$ python -q
>>> import numpy as np
>>> np.set_printoptions(precision=3, suppress=True, linewidth=140, sign=" ")
>>> rnd = lambda a: np.round(a, 3) + 0
>>> K = np.array([[1, -2, 4, -8], [1, -1, 1, -1], [1, 0, 0, 0], [1, 1, 1, 1]])
>>> K
array([[ 1, -2,  4, -8],
       [ 1, -1,  1, -1],
       [ 1,  0,  0,  0],
       [ 1,  1,  1,  1]])
>>> M2 = K / np.sqrt((K ** 2).mean(axis=1, keepdims=True))
>>> M2[2]
array([ 2.,  0.,  0.,  0.])
>>> K - K.mean(axis=1, keepdims=True)
array([[ 2.25, -0.75,  5.25, -6.75],
       [ 1.  , -1.  ,  1.  , -1.  ],
       [ 0.75, -0.25, -0.25, -0.25],
       [ 0.  ,  0.  ,  0.  ,  0.  ]])
>>> rng = np.random.default_rng(5)
>>> z = rng.permutation(4)
>>> z
array([ 3,  1,  2,  0])
>>> M2 = K[z][:, z]
>>> rnd(np.sort(np.abs(np.linalg.eigvals(M2))))
array([ 0.712,  1.436,  3.426,  3.426])
>>> rnd(np.linalg.det(M2)), rnd(np.linalg.det(K[z]))
(np.float64(12.0), np.float64(-12.0))
>>> J = np.load("w.npy")
>>> J
array([[-5,  0,  0],
       [ 0,  5,  0],
       [ 0,  0,  6]])
>>> rnd(np.linalg.svd(J, compute_uv=False))
array([ 6.,  5.,  5.])
>>> print(J.T @ J)
[[ 25   0   0]
 [  0  25   0]
 [  0   0  36]]
>>> J @ J.T
array([[ 25,   0,   0],
       [  0,  25,   0],
       [  0,   0,  36]])
>>> [round(float(np.linalg.det(J[:i, :i])), 2) + 0 for i in range(1, 4)]
[-5.0, -25.0, -150.0]
>>> M2 = J + rng.integers(-2, 3, (3, 1)) @ rng.integers(-2, 3, (1, 3))
>>> M2
array([[-3, -2,  4],
       [ 0,  5,  0],
       [ 0,  0,  6]])
>>> np.linalg.matrix_rank(M2 - J, tol=1e-8)
np.int64(1)
>>> rnd(np.linalg.svd(M2 - J, compute_uv=False))
array([ 4.899,  0.   ,  0.   ])
>>> np.abs(M2 - J).sum(axis=1)
array([ 8,  0,  0])
>>> arr = (rng.random((5, 5)) < 0.3) + np.eye(5)
>>> arr /= arr.sum(axis=1, keepdims=True)
>>> rnd(arr)
array([[ 0.333,  0.   ,  0.333,  0.333,  0.   ],
       [ 0.   ,  1.   ,  0.   ,  0.   ,  0.   ],
       [ 0.   ,  0.   ,  0.5  ,  0.   ,  0.5  ],
       [ 0.   ,  0.333,  0.   ,  0.667,  0.   ],
       [ 0.   ,  0.333,  0.   ,  0.   ,  0.667]])
>>> x0 = np.array([-1, 0, 1, -2, -2])
>>> target = arr @ x0
>>> beta, lr = np.zeros(5), 1 / np.linalg.norm(arr, 2) ** 2
>>> for i in range(30):
...     beta -= lr * arr.T @ (arr @ beta - target)
...     if i % 5 == 0: print(i, round(np.linalg.norm(arr @ beta - target), 3))
... 
0 1.063
5 0.444
10 0.271
15 0.194
20 0.153
25 0.126
>>> rnd(beta)
array([-0.566, -0.01 ,  0.782, -2.04 , -1.91 ])
>>> vals, V = np.linalg.eig(arr)
>>> arr @ V[:, 0] - vals[0] * V[:, 0]
array([ 0.,  0.,  0.,  0.,  0.])
>>> rnd(np.sort(np.linalg.eigvals(arr @ arr)))
array([ 0.111,  0.25 ,  0.444,  0.444,  1.   ])
>>> print(rnd(np.prod(vals)))
0.074
>>> blk = np.stack([arr, 5 * arr, arr[::-1]])
>>> np.linalg.matrix_rank(blk)
array([ 5,  5,  5])
>>> print(rnd(blk.sum(axis=0)))
[[ 2.     0.333  2.     2.     0.667]
 [ 0.     6.333  0.     0.667  0.   ]
 [ 0.     0.     3.5    0.     3.5  ]
 [ 0.     3.     0.     4.     0.   ]
 [ 0.333  2.     0.333  0.333  4.   ]]
>>> print(blk.shape)
(3, 5, 5)
>>> rnd(np.einsum("bij,cij->bc", blk, blk))
array([[  2.944,  14.722,   1.167],
       [ 14.722,  73.611,   5.833],
       [  1.167,   5.833,   2.944]])
>>> rnd(np.linalg.norm(blk, axis=(1, 2)))
array([ 1.716,  8.58 ,  1.716])
>>> W = np.array([[-3, 0, 2, 0],
...     [3, 3, 2, -1],
...     [-3, -3, 5, -5],
...     [4, 3, -1, -1],
...     [-1, -5, -4, 4]])
>>> beta = np.array([-2, -1, 1, 2])
>>> H = np.maximum(arr @ W + beta, 0)
>>> print((H > 0).astype(int))
[[ 0  0  1  1]
 [ 1  1  1  1]
 [ 0  0  1  1]
 [ 1  1  1  1]
 [ 0  0  0  1]]
>>> np.linalg.matrix_rank(H)
np.int64(4)
>>> rnd(H)
array([[ 0.   ,  0.   ,  3.   ,  0.   ],
       [ 1.   ,  2.   ,  3.   ,  1.   ],
       [ 0.   ,  0.   ,  1.5  ,  1.5  ],
       [ 1.667,  2.   ,  1.   ,  1.   ],
       [ 0.   ,  0.   ,  0.   ,  4.333]])
>>> basis = np.array([[2, -2], [-3, 1], [-1, -2], [-1, 2]])
>>> print(W @ basis)
[[ -8   2]
 [ -4  -9]
 [  3 -17]
 [  1  -5]
 [ 13  13]]
>>> (H @ basis).round(6).argmax(axis=1)
array([ 0,  1,  1,  1,  1])
>>> mat = np.array([[0.0, 0.0, 0.0, 0.0, 0.0],
...     [0.0, 0.0, -1.0, 0.0, -1.0],
...     [0.0, -1.0, 0.0, 0.0, -1.0],
...     [0.0, 0.0, 0.0, 0.0, 0.0],
...     [0.0, -1.0, -1.0, 0.0, 0.0]])
>>> mat
array([[ 0.,  0.,  0.,  0.,  0.],
       [ 0.,  0., -1.,  0., -1.],
       [ 0., -1.,  0.,  0., -1.],
       [ 0.,  0.,  0.,  0.,  0.],
       [ 0., -1., -1.,  0.,  0.]])
>>> P = np.triu(np.array([[4, 3, 1, 4, 0],
...     [3, 2, 4, 5, 2],
...     [1, 5, 5, 0, 2],
...     [5, 4, 1, 3, 3],
...     [1, 4, 0, 0, 2]]), 1) + np.eye(5)
>>> M2 = P @ mat @ np.linalg.inv(P)
>>> P @ mat - mat @ P
array([[ 0., -1., -3.,  0., -4.],
       [ 0., -6., -2.,  0., -2.],
       [ 0., -2.,  2.,  5.,  2.],
       [ 0., -3., -3.,  0.,  0.],
       [ 0.,  0.,  4.,  5.,  4.]])
>>> vals, V = np.linalg.eigh(mat)
>>> np.unique(vals.round(6) + 0, return_counts=True)[1]
array([ 1,  2,  2])
>>> print(rnd(np.linalg.svd(mat, compute_uv=False)))
[ 2.  1.  1.  0.  0.]
>>> def softmax(z):
...     e = np.exp(z - z.max(axis=-1, keepdims=True))
...     return e / e.sum(axis=-1, keepdims=True)
... 
>>> rnd(softmax(K[2] + 2))
array([ 0.475,  0.175,  0.175,  0.175])
>>> rnd(softmax(K[2]))
array([ 0.475,  0.175,  0.175,  0.175])
>>> rnd(softmax(K).sum(axis=1))
array([ 1.,  1.,  1.,  1.])
>>> att = K @ K.T / np.sqrt(4)
>>> rnd(softmax(att))
array([[ 1.   ,  0.   ,  0.   ,  0.   ],
       [ 0.994,  0.004,  0.001,  0.001],
       [ 0.25 ,  0.25 ,  0.25 ,  0.25 ],
       [ 0.008,  0.099,  0.163,  0.73 ]])
>>> print(rnd(softmax(att + np.triu(np.full(att.shape, -np.inf), 1))))
[[ 1.     0.     0.     0.   ]
 [ 0.996  0.004  0.     0.   ]
 [ 0.333  0.333  0.333  0.   ]
 [ 0.008  0.099  0.163  0.73 ]]
>>> blk = np.stack([mat, 4 * mat, mat[::-1]])
>>> rnd(np.linalg.norm(blk, axis=(1, 2)))
array([ 2.449,  9.798,  2.449])
>>> np.einsum("bij,cij->bc", blk, blk)
array([[  6.,  24.,   2.],
       [ 24.,  96.,   8.],
       [  2.,   8.,   6.]])
>>> np.linalg.matrix_rank(blk)
array([ 3,  3,  3])
>>> (blk @ mat.T).shape
(3, 5, 5)
>>> rnd(np.linalg.det(blk))
array([ 0.,  0.,  0.])
